>>> import numpy as np
>>> np.set_printoptions(precision=2, suppress=True, linewidth=200)
>>> F = np.array([[-3, -2, -1], [0, 1, 2], [3, 4, 5], [6, 7, 8]])
>>> F
array([[-3, -2, -1],
       [ 0,  1,  2],
       [ 3,  4,  5],
       [ 6,  7,  8]])
>>> r = np.linalg.matrix_rank(F)
>>> r
np.int64(2)
>>> ns = np.linalg.svd(F)[2][r:].T
>>> ns @ ns.T
array([[ 0.17, -0.33,  0.17],
       [-0.33,  0.67, -0.33],
       [ 0.17, -0.33,  0.17]])
>>> ns[:, 0] / ns[np.abs(ns[:, 0]).round(6).argmax(), 0]
array([-0.5,  1. , -0.5])
>>> [int(np.linalg.matrix_rank(np.delete(F, i, axis=0))) for i in range(4)]
[2, 2, 2, 2]
>>> [int(np.linalg.matrix_rank(F[:, :j + 1])) for j in range(3)]
[1, 2, 2]
>>> left, s, vt = np.linalg.svd(F)
>>> V = vt[:(s > 1e-8).sum()]
>>> rng = np.random.default_rng(70)
>>> vec = F[0] + -2 * F[2] + rng.integers(2) * np.eye(3)[2]
>>> vec
array([ -9., -10., -10.])
>>> np.allclose(V.T @ V @ vec, vec)
False
>>> round(np.linalg.norm(vec - V.T @ V @ vec), 2)
np.float64(0.41)
>>> left, s, vt = np.linalg.svd(F)
>>> s.round(2) + 0
array([14.59,  2.25,  0.  ])
>>> other = left[:, :2] @ np.diag(s[:2]) @ vt[:2]
>>> other.round(2) + 0
array([[-3., -2., -1.],
       [ 0.,  1.,  2.],
       [ 3.,  4.,  5.],
       [ 6.,  7.,  8.]])
>>> round(np.abs(F - other).max(), 2)
np.float64(0.0)
>>> np.argsort(-np.linalg.norm(F, axis=0).round(6), kind="stable")[:3]
array([2, 1, 0])
>>> [round(float(x), 2) for x in np.linalg.svd(F, compute_uv=False)[:3]]
[14.59, 2.25, 0.0]
>>> other = F[0, 0] * F[1:] - np.outer(F[1:, 0], F[0])
>>> other
array([[  0,  -3,  -6],
       [  0,  -6, -12],
       [  0,  -9, -18]])
>>> np.linalg.matrix_rank(other), np.linalg.matrix_rank(F)
(np.int64(1), np.int64(2))
>>> F[:, 0] / F[0, 0]
array([ 1., -0., -1., -2.])
>>> np.flatnonzero(~other.round(6).any(axis=1))
array([], dtype=int64)
>>> W0 = np.load("run8.npy")
>>> W0
array([[ 0.98,  1.03, -0.59, -0.28],
       [-3.02, -3.02,  1.84,  0.89],
       [ 1.99,  1.99, -1.21, -0.58],
       [ 2.02,  2.  , -1.21, -0.61],
       [-2.98, -2.97,  1.8 ,  0.89],
       [ 0.02, -0.01,  0.02, -0.03],
       [ 0.99,  0.98, -0.6 , -0.27],
       [ 3.01,  2.98, -1.81, -0.92],
       [ 1.99,  2.  , -1.19, -0.61],
       [ 0.03, -0.02,  0.  , -0.02],
       [-3.01, -3.  ,  1.8 ,  0.88],
       [-1.98, -1.96,  1.19,  0.58],
       [-2.01, -1.96,  1.26,  0.6 ],
       [ 2.01,  2.04, -1.19, -0.57],
       [-3.01, -3.  ,  1.78,  0.9 ],
       [-1.99, -2.02,  1.2 ,  0.62],
       [ 3.03,  3.  , -1.78, -0.91],
       [ 2.01,  1.97, -1.18, -0.63],
       [ 1.03,  0.98, -0.57, -0.3 ],
       [-1.95, -1.97,  1.22,  0.6 ]])
>>> O, r_ = np.linalg.qr(W0)
>>> np.round(O @ r_, 2) + 0
array([[ 0.98,  1.03, -0.59, -0.28],
       [-3.02, -3.02,  1.84,  0.89],
       [ 1.99,  1.99, -1.21, -0.58],
       [ 2.02,  2.  , -1.21, -0.61],
       [-2.98, -2.97,  1.8 ,  0.89],
       [ 0.02, -0.01,  0.02, -0.03],
       [ 0.99,  0.98, -0.6 , -0.27],
       [ 3.01,  2.98, -1.81, -0.92],
       [ 1.99,  2.  , -1.19, -0.61],
       [ 0.03, -0.02,  0.  , -0.02],
       [-3.01, -3.  ,  1.8 ,  0.88],
       [-1.98, -1.96,  1.19,  0.58],
       [-2.01, -1.96,  1.26,  0.6 ],
       [ 2.01,  2.04, -1.19, -0.57],
       [-3.01, -3.  ,  1.78,  0.9 ],
       [-1.99, -2.02,  1.2 ,  0.62],
       [ 3.03,  3.  , -1.78, -0.91],
       [ 2.01,  1.97, -1.18, -0.63],
       [ 1.03,  0.98, -0.57, -0.3 ],
       [-1.95, -1.97,  1.22,  0.6 ]])
>>> round(float(abs(r_[0, 0])), 2), round(float(np.linalg.norm(W0[:, 0])), 2)
(9.65, 9.65)
>>> O.shape, r_.shape
((20, 4), (4, 4))
>>> Ac = W0 - W0.mean(axis=0)
>>> V = np.linalg.svd(Ac)[2][:1]
>>> other = Ac - Ac @ V.T @ V
>>> round(np.linalg.norm(other) / np.linalg.norm(Ac), 2)
np.float64(0.01)
>>> np.linalg.norm(other, axis=1).round(6).argmax()
np.int64(12)
>>> (Ac @ V.T).std(axis=0)
array([3.37])
>>> other.std(axis=0)
array([0.01, 0.02, 0.02, 0.02])
